% python3 -q
>>> import numpy as np
>>> np.set_printoptions(suppress=True, linewidth=160)
>>> J = np.array([[1, 2, 0, 2, 0], [1, 0, 0, 0, 0], [2, 2, 1, 1, 2]])
>>> J[-1] = J[0] + 4 * J[1]
>>> J
array([[1, 2, 0, 2, 0],
       [1, 0, 0, 0, 0],
       [5, 2, 0, 2, 0]])
>>> Uu, s, Vt = np.linalg.svd(J)
>>> np.argmax(s[:-1] / (s[1:] + 1e-6)) + 1
np.int64(2)
>>> A2 = Uu[:, :2] @ np.diag(s[:2]) @ Vt[:2]
>>> A2.round(1) + 0
array([[1., 2., 0., 2., 0.],
       [1., 0., 0., 0., 0.],
       [5., 2., 0., 2., 0.]])
>>> np.linalg.matrix_rank(J, rtol=0.05)
np.int64(2)
>>> A2 = np.array([[2, 1, -3], [1, -3, -1]])
>>> basis = np.kron(A2, J)
>>> np.linalg.matrix_rank(basis)
np.int64(4)
>>> basis.shape
(6, 15)
>>> data = np.loadtxt("data.csv", delimiter=",")
>>> data
array([[ 1. ,  1. ,  0.6, -0.6, -0.2,  0.9],
       [ 0.9,  1. ,  1. , -0.7,  1. ,  1. ],
       [ 0.6,  0.9,  0.9,  0.2,  0.3,  1. ],
       [ 1. ,  1. ,  1. , -1. ,  1. ,  1. ],
       [ 1. ,  1. ,  0.1, -0.9,  0.8, -0.5],
       [ 1. ,  1. ,  0.1, -1. ,  0.9, -0.6],
       [-0.5,  0.3,  0.4,  0. ,  0.7,  0.8],
       [ 0.9,  1. ,  0.9, -0.7,  0.9,  1. ],
       [-1. , -0.6,  0.9,  1. ,  0.2,  1. ],
       [ 1. ,  1. , -0.5, -1. ,  0.1, -1. ],
       [ 0.7,  0.9,  0.5, -0.7,  0.8,  0.7],
       [ 0.3, -0.9, -0.9,  0. , -0.9, -1. ],
       [-0.8, -0.7,  0. ,  0.7, -0.6,  0.4],
       [-1. , -0.2,  0.9,  0.8,  0.8,  1. ],
       [-0.9, -0.7, -0.5,  0. ,  0.5, -0.9],
       [ 0.3,  0. ,  0.5,  0.8, -0.9,  1. ],
       [ 1. ,  1. ,  0.9, -1. ,  1. ,  1. ],
       [-1. , -0.4,  0.3,  0.1,  0.9,  0.7],
       [ 0.9,  0.3, -0.6, -0.7, -0.3, -1. ],
       [ 0.3,  0.8,  0.4, -0.7,  0.9,  0.7],
       [-0.2,  0.6,  0.6, -0.2,  0.8,  0.9],
       [ 1. ,  1. ,  0.5, -1. ,  0.9, -0.1],
       [-0.2, -0.4, -0.3,  0.1, -0.3, -0.6],
       [-0.9, -1. , -0.7,  0.9, -1. , -0.9],
       [ 1. ,  1. ,  0.8, -0.9,  1. ,  1. ],
       [-1. , -1. , -0.1,  0.9, -0.3,  0.3],
       [ 1. ,  1. ,  0.8, -1. ,  1. ,  1. ]])
>>> idx = data[:, 0] > np.median(data[:, 0])
>>> r0 = data[idx].mean(axis=0) - data[~idx].mean(axis=0)
>>> r0.round(1) + 0
array([ 1.4,  1.2,  0.3, -1.2,  0.6,  0. ])
>>> ((data - data.mean(axis=0)) @ r0 > 0).astype(int)
array([1, 1, 1, 1, 1, 1, 0, 1, 0, 1, 1, 0, 0, 0, 0, 0, 1, 0, 1, 1, 1, 1, 0, 0, 1, 0, 1])
